% python3 -q
>>> import numpy as np
>>> np.set_printoptions(precision=4, suppress=True, linewidth=120)
>>> K = np.array([[0.6, 0.3, -0.3],
...     [0.04, 0.02, -0.02],
...     [0.04, 0.02, -0.02],
...     [0.04, 0.02, -0.02]])
>>> print(K)
[[ 0.6   0.3  -0.3 ]
 [ 0.04  0.02 -0.02]
 [ 0.04  0.02 -0.02]
 [ 0.04  0.02 -0.02]]
>>> x = np.array([0, 3, 0])
>>> print(np.linalg.norm(K @ x) <= np.linalg.norm(K, 2) * np.linalg.norm(x) + 1e-9)
True
>>> print(np.sign((K @ x).round(6)))
[1. 1. 1. 1.]
>>> print(K @ np.eye(3)[1])
[0.3  0.02 0.02 0.02]
>>> print((K @ x).argmax())
0
>>> print((K * x).sum(axis=1))
[0.9  0.06 0.06 0.06]
>>> print(K * x)
[[ 0.    0.9  -0.  ]
 [ 0.    0.06 -0.  ]
 [ 0.    0.06 -0.  ]
 [ 0.    0.06 -0.  ]]
>>> print(K @ x)
[0.9  0.06 0.06 0.06]
>>> print(K @ (2 * x))
[1.8  0.12 0.12 0.12]
>>> m1 = np.load("dump.npy")
>>> print(m1)
[[ -2.5034  -0.2971   2.6054]
 [  0.8396   0.368    2.4677]
 [  0.9622   1.4734   3.5982]
 [  1.0855  -4.3667 -10.5333]
 [ -3.3306  -1.1387   2.8876]
 [ -3.0604  -0.9759   1.8667]
 [ -1.0232  -4.3364  -8.7696]
 [ -2.7644  -1.5436   2.1765]
 [ -3.1787  -1.2017   2.0866]
 [  2.4128   1.7263   1.5114]
 [ -4.3929  -1.5386   0.9653]]
>>> x = np.array([-1, -2, 3])
>>> target = m1 @ x
>>> print(target)
[ 10.9138   5.8275   6.8856 -23.952   14.2708  10.6123 -16.6128  12.3811  11.8419  -1.3312  10.366 ]
>>> rng = np.random.default_rng(4070)
>>> target = target + 0.3 * rng.normal(size=11)
>>> print(target)
[ 10.8464   5.428    6.9203 -24.3265  14.5739  10.9023 -16.9999  12.4247  12.3767  -1.125   10.6693]
>>> beta, *_ = np.linalg.lstsq(m1, target)
>>> print(np.round(m1.T @ (target - m1 @ beta), 4) + 0)
[0. 0. 0.]
>>> print(beta)
[-1.1326 -1.8512  2.9724]
>>> print([round(float(np.linalg.norm(np.linalg.solve(m1.T @ m1 + lam * np.eye(3), m1.T @ target))), 2) for lam in (0, 1, 10, 100)])
[3.68, 3.37, 2.93, 1.95]
>>> print(beta.round())
[-1. -2.  3.]
>>> proj = m1 @ np.linalg.solve(m1.T @ m1, m1.T)
>>> print(np.diag(proj))
[0.0959 0.4098 0.1705 0.594  0.2223 0.129  0.4019 0.3407 0.1626 0.126  0.3472]
>>> print(np.round(np.linalg.eigvalsh(proj), 4) + 0)
[0. 0. 0. 0. 0. 0. 0. 0. 1. 1. 1.]
>>> Z = m1[[1, 3]].astype(float)
>>> for _ in range(4):
...     z = np.linalg.norm(m1[:, None] - Z, axis=-1).argmin(axis=1)
...     Z = np.array([m1[z == j].mean(axis=0) for j in range(2)])
... 
>>> print(z)
[0 0 0 1 0 0 1 0 0 0 0]
>>> print(Z[1] - Z[0])
[  1.6996  -4.004  -11.8921]
>>> print(Z)
[[-1.6684 -0.3475  2.2406]
 [ 0.0311 -4.3515 -9.6515]]
>>> mat = np.array([[-3, 0, 0, 0], [0, 0, 0, 0], [0, 1, 0, 0]])
>>> out = mat + rng.integers(-2, 3, (3, 2)) @ rng.integers(-2, 3, (2, 4))
>>> print(out)
[[-3  0 -2  5]
 [-1  0  0 -2]
 [ 2  1  0  4]]
>>> print(np.abs(out - mat).sum(axis=1))
[7 3 6]
>>> print(np.round(np.linalg.norm(mat, 2) / np.linalg.norm(mat), 4))
0.9487
>>> print(np.linalg.cond(mat) > 100)
True
>>> print(np.argsort(-np.linalg.norm(mat, axis=0).round(6), kind="stable")[:3])
[0 1 2]
>>> print([round(float(x), 4) for x in np.linalg.svd(mat, compute_uv=False)[:3]])
[3.0, 1.0, 0.0]
>>> A = np.load("data.npy")
>>> print(A)
[[-5.1928 -6.3235  2.2534]
 [-3.9193 -8.0308  2.4755]
 [-3.6541 -8.4889  3.7297]
 [-4.3072 -8.4666  2.8979]
 [-3.8416 -9.7609  3.8438]
 [-3.1005 -8.4819  2.3832]
 [-3.9493 -9.0476  2.4305]
 [-3.8644 -6.8317  3.8403]
 [-3.4299 -8.1139  3.4715]
 [-3.6105 -9.6627  1.2166]
 [-3.9061 -8.2083  4.5378]
 [-3.4248 -9.1595  2.4888]
 [-3.2539 -7.5195  2.7069]
 [-1.9233 -9.1671  1.1861]
 [-2.597  -9.8118  4.0127]
 [-2.5385 -7.8889  2.5939]
 [-1.6871 -9.2597  3.3867]
 [-3.5925 -9.643   3.1535]
 [-2.641  -5.7741  3.6779]
 [-2.3074 -6.4437  2.0055]
 [-2.2773 -9.1851  4.022 ]]
>>> D = np.linalg.norm(A[:, None] - A[None], axis=-1)
>>> print(D[19].round(6).argsort(kind="stable")[:4])
[19 15 12 18]
>>> print((D + 1e9 * np.eye(21)).round(6).argmin(axis=1))
[ 7  3  8  1 17 11 11  8  2 11  2  6 15  9 20 12 20  4  7 15 14]
>>> print(D.shape)
(21, 21)
>>> print(D.mean(axis=1).argmax())
0
>>> Ac = A - A.mean(axis=0)
>>> left, s, VT = np.linalg.svd(Ac, full_matrices=False)
>>> print((np.sign(left[:, 0]) == np.sign(left[0, 0])).astype(int))
[1 1 0 1 0 0 0 1 1 0 1 0 1 0 0 1 0 0 1 1 0]
>>> print(np.abs(left[:, 0]).argmax())
0
>>> print(np.linalg.matrix_rank(Ac))
3
>>> print(s)
[5.4218 4.1024 3.7385]
>>> print(s ** 2 / (s ** 2).sum())
[0.4883 0.2796 0.2322]
>>> print(VT[0] * np.sign(VT[0, np.abs(VT[0]).argmax()]))
[-0.2179  0.976   0.0007]
>>> out = np.c_[A[:, :1] @ np.array([[1]]), np.array([-3, 2, -5, 3, -1, -3, 3, -3, 5, 4, 2, 0, -2, 1, -1, 0, 3, 3, -1, -5, -4])]
>>> print(out)
[[-5.1928 -3.    ]
 [-3.9193  2.    ]
 [-3.6541 -5.    ]
 [-4.3072  3.    ]
 [-3.8416 -1.    ]
 [-3.1005 -3.    ]
 [-3.9493  3.    ]
 [-3.8644 -3.    ]
 [-3.4299  5.    ]
 [-3.6105  4.    ]
 [-3.9061  2.    ]
 [-3.4248  0.    ]
 [-3.2539 -2.    ]
 [-1.9233  1.    ]
 [-2.597  -1.    ]
 [-2.5385  0.    ]
 [-1.6871  3.    ]
 [-3.5925  3.    ]
 [-2.641  -1.    ]
 [-2.3074 -5.    ]
 [-2.2773 -4.    ]]
>>> print(np.linalg.matrix_rank(np.c_[A, out]))
4
